In [1]: import numpy as np

In [2]: from numpy import linalg as LA

In [3]: np.set_printoptions(precision=3, suppress=True, linewidth=140, floatmode="fixed")

In [4]: X = np.loadtxt("out10.csv", delimiter=",")

In [5]: X
Out[5]: 
array([[ 0.000,  0.000,  0.000,  1.000,  0.000,  0.000],
       [ 0.000,  0.000,  0.000,  0.000,  0.000, -2.000],
       [ 0.000,  0.000,  1.000,  0.000,  1.000, -2.000]])

In [6]: # column 1 repeats column 0

In [7]: X - X[0]
Out[7]: 
array([[ 0.000,  0.000,  0.000,  0.000,  0.000,  0.000],
       [ 0.000,  0.000,  0.000, -1.000,  0.000, -2.000],
       [ 0.000,  0.000,  1.000, -1.000,  1.000, -2.000]])

In [8]: LA.svd(X, compute_uv=False)
Out[8]: array([3.020, 1.000, 0.936])

In [9]: X[:, 6]
IndexError: index 6 is out of bounds for axis 1 with size 6


In [10]: print(LA.matrix_rank(X))
3

In [11]: m1 = np.array([[-6, -7, -6, -8, -8, 4],
    ...:     [4, 0, -7, -6, 6, 8],
    ...:     [0, -9, 7, 1, -8, -2],
    ...:     [1, 6, 0, -7, -3, -1],
    ...:     [-1, -8, 6, -7, 1, 6],
    ...:     [5, -4, 4, 3, 6, 1]])

In [12]: m1
Out[12]: 
array([[-6, -7, -6, -8, -8,  4],
       [ 4,  0, -7, -6,  6,  8],
       [ 0, -9,  7,  1, -8, -2],
       [ 1,  6,  0, -7, -3, -1],
       [-1, -8,  6, -7,  1,  6],
       [ 5, -4,  4,  3,  6,  1]])

In [13]: x = np.array([1, 3, 2, 9, 6, 9])

In [14]: target = m1 @ x

In [15]: beta, lr = np.zeros(6), 1 / LA.norm(m1, 2) ** 2

In [16]: for i in range(15):
    ...:     beta -= lr * m1.T @ (m1 @ beta - target)
    ...:     if i % 5 == 0: print(i, round(LA.norm(m1 @ beta - target), 3))
    ...: 
0 55.463
5 17.442
10 13.292

In [17]: beta
Out[17]: array([2.052, 0.026, 0.006, 5.600, 8.774, 2.063])

In [18]: def softmax(z):
    ...:     e = np.exp(z - z.max(axis=-1, keepdims=True))
    ...:     return e / e.sum(axis=-1, keepdims=True)
    ...: 

In [19]: softmax(m1).sum(axis=1)
Out[19]: array([1.000, 1.000, 1.000, 1.000, 1.000, 1.000])

In [20]: att = m1 @ m1.T / np.sqrt(6)

In [21]: np.round(softmax(att + np.triu(np.full(att.shape, -np.inf), 1)), 3) + 0
Out[21]: 
array([[1.000, 0.000, 0.000, 0.000, 0.000, 0.000],
       [0.000, 1.000, 0.000, 0.000, 0.000, 0.000],
       [0.000, 0.000, 1.000, 0.000, 0.000, 0.000],
       [0.000, 0.000, 0.000, 1.000, 0.000, 0.000],
       [0.000, 0.000, 0.000, 0.000, 1.000, 0.000],
       [0.000, 0.000, 0.000, 0.000, 0.000, 1.000]])

In [22]: F = np.loadtxt("run18.csv", delimiter=",")

In [23]: F
Out[23]: 
array([[ 3.036, -1.345,  2.036,  1.655, -0.655,  1.655,  0.655],
       [ 4.541, -1.847,  3.541,  1.153, -0.153,  1.153,  0.153],
       [ 1.352, -0.784,  0.352,  2.216, -1.216,  2.216,  1.216],
       [ 7.682, -2.894,  6.682,  0.106,  0.894,  0.106, -0.894],
       [-1.700,  0.233, -2.700,  3.233, -2.233,  3.233,  2.233],
       [ 2.898, -1.299,  1.898,  1.701, -0.701,  1.701,  0.701],
       [ 1.534, -0.845,  0.534,  2.155, -1.155,  2.155,  1.155],
       [ 1.128, -0.709,  0.128,  2.291, -1.291,  2.291,  1.291],
       [ 2.980, -1.327,  1.980,  1.673, -0.673,  1.673,  0.673],
       [-2.813,  0.604, -3.813,  3.604, -2.604,  3.604,  2.604],
       [-1.973,  0.324, -2.973,  3.324, -2.324,  3.324,  2.324],
       [ 1.737, -0.912,  0.737,  2.088, -1.088,  2.088,  1.088],
       [-2.063,  0.354, -3.063,  3.354, -2.354,  3.354,  2.354],
       [ 1.457, -0.819,  0.457,  2.181, -1.181,  2.181,  1.181],
       [ 4.088, -1.696,  3.088,  1.304, -0.304,  1.304,  0.304],
       [ 5.709, -2.236,  4.709,  0.764,  0.236,  0.764, -0.236],
       [ 3.796, -1.599,  2.796,  1.401, -0.401,  1.401,  0.401],
       [ 2.841, -1.280,  1.841,  1.720, -0.720,  1.720,  0.720],
       [-2.460,  0.487, -3.460,  3.487, -2.487,  3.487,  2.487],
       [ 7.204, -2.735,  6.204,  0.265,  0.735,  0.265, -0.735],
       [ 1.101, -0.700,  0.101,  2.300, -1.300,  2.300,  1.300],
       [-1.213,  0.071, -2.213,  3.071, -2.071,  3.071,  2.071],
       [ 2.558, -1.186,  1.558,  1.814, -0.814,  1.814,  0.814],
       [ 2.200, -1.067,  1.200,  1.933, -0.933,  1.933,  0.933],
       [ 0.316, -0.439, -0.684,  2.561, -1.561,  2.561,  1.561],
       [ 5.087, -2.029,  4.087,  0.971,  0.029,  0.971, -0.029],
       [-0.394, -0.202, -1.394,  2.798, -1.798,  2.798,  1.798],
       [ 1.186, -0.729,  0.186,  2.271, -1.271,  2.271,  1.271],
       [ 2.618, -1.206,  1.618,  1.794, -0.794,  1.794,  0.794],
       [ 2.822, -1.274,  1.822,  1.726, -0.726,  1.726,  0.726],
       [ 6.314, -2.438,  5.314,  0.562,  0.438,  0.562, -0.438],
       [ 2.039, -1.013,  1.039,  1.987, -0.987,  1.987,  0.987],
       [ 3.560, -1.520,  2.560,  1.480, -0.480,  1.480,  0.480],
       [ 3.274, -1.425,  2.274,  1.575, -0.575,  1.575,  0.575],
       [ 1.426, -0.809,  0.426,  2.191, -1.191,  2.191,  1.191],
       [ 5.028, -2.009,  4.028,  0.991,  0.009,  0.991, -0.009],
       [ 3.467, -1.489,  2.467,  1.511, -0.511,  1.511,  0.511],
       [-2.730,  0.577, -3.730,  3.577, -2.577,  3.577,  2.577]])

In [24]: Ac = F - F.mean(axis=0)

In [25]: vecs = LA.svd(Ac)[2][:2]

In [26]: Y = Ac - Ac @ vecs.T @ vecs

In [27]: np.round(Y.std(axis=0), 3) + 0
Out[27]: array([0.000, 0.000, 0.000, 0.000, 0.000, 0.000, 0.000])

In [28]: print(np.diag(vecs.T @ vecs))
[0.500 0.200 0.500 0.200 0.200 0.200 0.200]

In [29]: np.round(np.cov(Ac @ vecs.T, rowvar=False), 3) + 0
Out[29]: 
array([[18.590,  0.000],
       [ 0.000,  0.000]])
